In [1]: import numpy as np

In [2]: from numpy import linalg as LA

In [3]: np.set_printoptions(precision=2, suppress=True, linewidth=200)

In [4]: def tidy(a):
   ...:     return np.round(a, 2) + 0
   ...: 

In [5]: A = np.load("block12.npy")

In [6]: tidy(A)
Out[6]: 
array([[ 0.98,  0.1 , -0.1 , -0.06,  0.02, -0.02, -0.06, -0.1 ],
       [ 0.1 ,  0.48,  0.52,  0.31, -0.1 ,  0.1 ,  0.31,  0.52],
       [-0.1 ,  0.52,  0.48, -0.31,  0.1 , -0.1 , -0.31, -0.52],
       [-0.06,  0.31, -0.31,  0.81,  0.06, -0.06, -0.19, -0.31],
       [ 0.02, -0.1 ,  0.1 ,  0.06,  0.98,  0.02,  0.06,  0.1 ],
       [-0.02,  0.1 , -0.1 , -0.06,  0.02,  0.98, -0.06, -0.1 ],
       [-0.06,  0.31, -0.31, -0.19,  0.06, -0.06,  0.81, -0.31],
       [-0.1 ,  0.52, -0.52, -0.31,  0.1 , -0.1 , -0.31,  0.48]])

In [7]: x = np.array([1, 0, 1, 1, 0, 3, 4, 2])

In [8]: rhs = A @ x

In [9]: tidy(rhs)
Out[9]: array([ 0.29,  3.54, -2.54, -1.12,  0.71,  2.29,  1.88, -1.54])

In [10]: tidy(LA.solve(A.T, A[2]))
Out[10]: array([0., 0., 1., 0., 0., 0., 0., 0.])

In [11]: tidy(LA.solve(A, 3 * rhs))
Out[11]: array([ 3.,  0.,  3.,  3.,  0.,  9., 12.,  6.])

In [12]: cov = A.T @ A

In [13]: tidy(cov)
Out[13]: 
array([[1., 0., 0., 0., 0., 0., 0., 0.],
       [0., 1., 0., 0., 0., 0., 0., 0.],
       [0., 0., 1., 0., 0., 0., 0., 0.],
       [0., 0., 0., 1., 0., 0., 0., 0.],
       [0., 0., 0., 0., 1., 0., 0., 0.],
       [0., 0., 0., 0., 0., 1., 0., 0.],
       [0., 0., 0., 0., 0., 0., 1., 0.],
       [0., 0., 0., 0., 0., 0., 0., 1.]])

In [14]: np.trace(cov), (A ** 2).sum()
Out[14]: (np.float64(8.0), np.float64(8.0))

In [15]: tidy(np.diag(cov))
Out[15]: array([1., 1., 1., 1., 1., 1., 1., 1.])

In [16]: np.allclose(cov, cov.T)
Out[16]: True

In [17]: W1 = np.array([[-1, -2, 0, -3, 0, 0],
    ...:     [-3, 0, 0, 1, -2, 1],
    ...:     [1, 1, -2, 3, 1, -1],
    ...:     [1, 0, 1, 3, 3, -3],
    ...:     [-3, 3, -2, 0, -3, 2],
    ...:     [-3, -1, 2, -2, -3, 0],
    ...:     [1, 1, -3, 2, -3, 3],
    ...:     [1, -2, 3, -2, 2, 0]])

In [18]: c = np.array([-9, -9, -2, 6, 9, 3])

In [19]: hid = np.maximum(A @ W1 + c, 0)

In [20]: tidy((hid > 0).mean(axis=0))
Out[20]: array([0.  , 0.  , 0.12, 1.  , 1.  , 1.  ])

In [21]: (hid > 0).astype(int)
Out[21]: 
array([[0, 0, 0, 1, 1, 1],
       [0, 0, 0, 1, 1, 1],
       [0, 0, 0, 1, 1, 1],
       [0, 0, 0, 1, 1, 1],
       [0, 0, 0, 1, 1, 1],
       [0, 0, 0, 1, 1, 1],
       [0, 0, 0, 1, 1, 1],
       [0, 0, 1, 1, 1, 1]])

In [22]: LA.matrix_rank(hid)
Out[22]: np.int64(4)

In [23]: W2 = np.array([[2, -1], [2, 2], [2, -1], [2, -1], [2, 2], [-1, 0]])

In [24]: (hid @ W2).round(6).argmax(axis=1)
Out[24]: array([0, 0, 0, 0, 0, 0, 0, 0])

In [25]: J = np.load("run3.npy")

In [26]: tidy(J)
Out[26]: 
array([[ 0.37,  1.56, -0.74,  0.57, -1.91,  1.38],
       [-1.83, -0.09, -2.18, -0.71, -0.22, -0.59],
       [-1.59,  0.29,  0.95,  2.08, -0.5 , -0.95],
       [ 1.71,  0.15, -1.34,  1.11,  0.05, -1.74],
       [-0.12, -0.56, -0.99,  1.57,  1.57,  1.66],
       [-0.24,  2.48,  0.14, -0.34,  1.6 , -0.3 ]])

In [27]: cov = J.T @ J

In [28]: tidy(cov)
Out[28]: 
array([[9., 0., 0., 0., 0., 0.],
       [0., 9., 0., 0., 0., 0.],
       [0., 0., 9., 0., 0., 0.],
       [0., 0., 0., 9., 0., 0.],
       [0., 0., 0., 0., 9., 0.],
       [0., 0., 0., 0., 0., 9.]])

In [29]: tidy(np.trace(cov)), tidy((J ** 2).sum())
Out[29]: (np.float64(54.0), np.float64(54.0))

In [30]: M = np.load("layer14.npy")

In [31]: M
Out[31]: 
array([[ 2.99,  1.14,  4.89,  3.01, -0.09,  3.95,  1.83,  0.88,  3.93],
       [ 2.93,  0.88,  5.11,  3.01, -0.05,  3.79,  1.9 ,  0.9 ,  3.87],
       [ 3.06,  1.08,  4.9 ,  3.12, -0.02,  3.99,  1.92,  1.02,  3.98],
       [ 2.95,  0.87,  5.27,  2.87, -0.2 ,  4.02,  1.94,  1.01,  3.96],
       [ 3.08,  1.01,  4.99,  3.02, -0.04,  3.99,  2.15,  0.89,  3.96],
       [ 2.99,  0.91,  5.03,  2.89, -0.08,  3.92,  2.  ,  1.1 ,  4.09],
       [ 3.04,  1.  ,  5.12,  2.97, -0.1 ,  3.94,  2.04,  1.15,  3.98],
       [ 2.94,  0.84,  4.84,  2.93, -0.16,  3.98,  2.07,  0.96,  3.99],
       [ 2.95,  0.85,  5.04,  3.  ,  0.07,  4.13,  2.04,  0.91,  4.07],
       [ 1.96,  4.18,  3.91,  1.17,  4.97,  4.88, -0.27,  2.98,  5.03],
       [ 1.96,  3.89,  4.06,  1.07,  5.11,  4.97, -0.03,  2.97,  5.04],
       [ 1.95,  4.07,  3.97,  0.91,  5.  ,  4.97, -0.04,  2.88,  4.99],
       [ 2.03,  3.86,  3.84,  0.78,  5.24,  4.86, -0.09,  2.97,  4.79],
       [ 2.07,  3.9 ,  3.84,  0.84,  4.97,  5.05,  0.1 ,  2.95,  4.83],
       [ 1.98,  4.01,  3.96,  0.96,  4.87,  5.13,  0.16,  2.96,  5.03],
       [ 2.1 ,  3.93,  3.91,  1.05,  5.09,  4.88,  0.16,  3.06,  4.95],
       [ 2.07,  3.96,  4.05,  1.04,  5.05,  4.92,  0.01,  2.86,  5.07],
       [ 2.08,  4.03,  3.86,  0.99,  4.79,  4.93,  0.04,  2.99,  4.89],
       [ 3.03,  5.19,  3.15,  4.04, -0.1 ,  0.88,  1.08, -0.11,  4.05],
       [ 3.03,  4.95,  2.97,  3.88,  0.19,  0.96,  1.04,  0.12,  4.16],
       [ 3.09,  4.85,  3.23,  4.04,  0.1 ,  1.05,  0.91,  0.08,  4.06],
       [ 3.04,  4.95,  2.96,  4.17, -0.01,  0.87,  1.16, -0.08,  3.99],
       [ 2.94,  5.01,  3.11,  3.97, -0.23,  0.88,  1.06, -0.08,  3.98],
       [ 3.02,  5.15,  2.99,  4.04,  0.11,  1.07,  0.87, -0.04,  3.96],
       [ 2.93,  4.87,  2.84,  3.99, -0.18,  1.09,  0.9 ,  0.04,  3.95],
       [ 2.93,  5.18,  2.98,  3.96, -0.14,  1.12,  1.06, -0.04,  3.84],
       [ 2.98,  4.94,  2.88,  4.15, -0.05,  1.11,  0.88, -0.01,  4.07]])

In [32]: rng = np.random.default_rng(50600)

In [33]: z = rng.permutation(8)

In [34]: z
Out[34]: array([5, 2, 0, 4, 7, 6, 1, 3])

In [35]: M2 = A[z][:, z]

In [36]: tidy(np.sort(np.abs(LA.eigvals(M2))))
Out[36]: array([1., 1., 1., 1., 1., 1., 1., 1.])

In [37]: tidy(M2)
Out[37]: 
array([[ 0.98, -0.1 , -0.02,  0.02, -0.1 , -0.06,  0.1 , -0.06],
       [-0.1 ,  0.48, -0.1 ,  0.1 , -0.52, -0.31,  0.52, -0.31],
       [-0.02, -0.1 ,  0.98,  0.02, -0.1 , -0.06,  0.1 , -0.06],
       [ 0.02,  0.1 ,  0.02,  0.98,  0.1 ,  0.06, -0.1 ,  0.06],
       [-0.1 , -0.52, -0.1 ,  0.1 ,  0.48, -0.31,  0.52, -0.31],
       [-0.06, -0.31, -0.06,  0.06, -0.31,  0.81,  0.31, -0.19],
       [ 0.1 ,  0.52,  0.1 , -0.1 ,  0.52,  0.31,  0.48,  0.31],
       [-0.06, -0.31, -0.06,  0.06, -0.31, -0.19,  0.31,  0.81]])

In [38]: tidy(np.diag(M2))
Out[38]: array([0.98, 0.48, 0.98, 0.98, 0.48, 0.81, 0.48, 0.81])
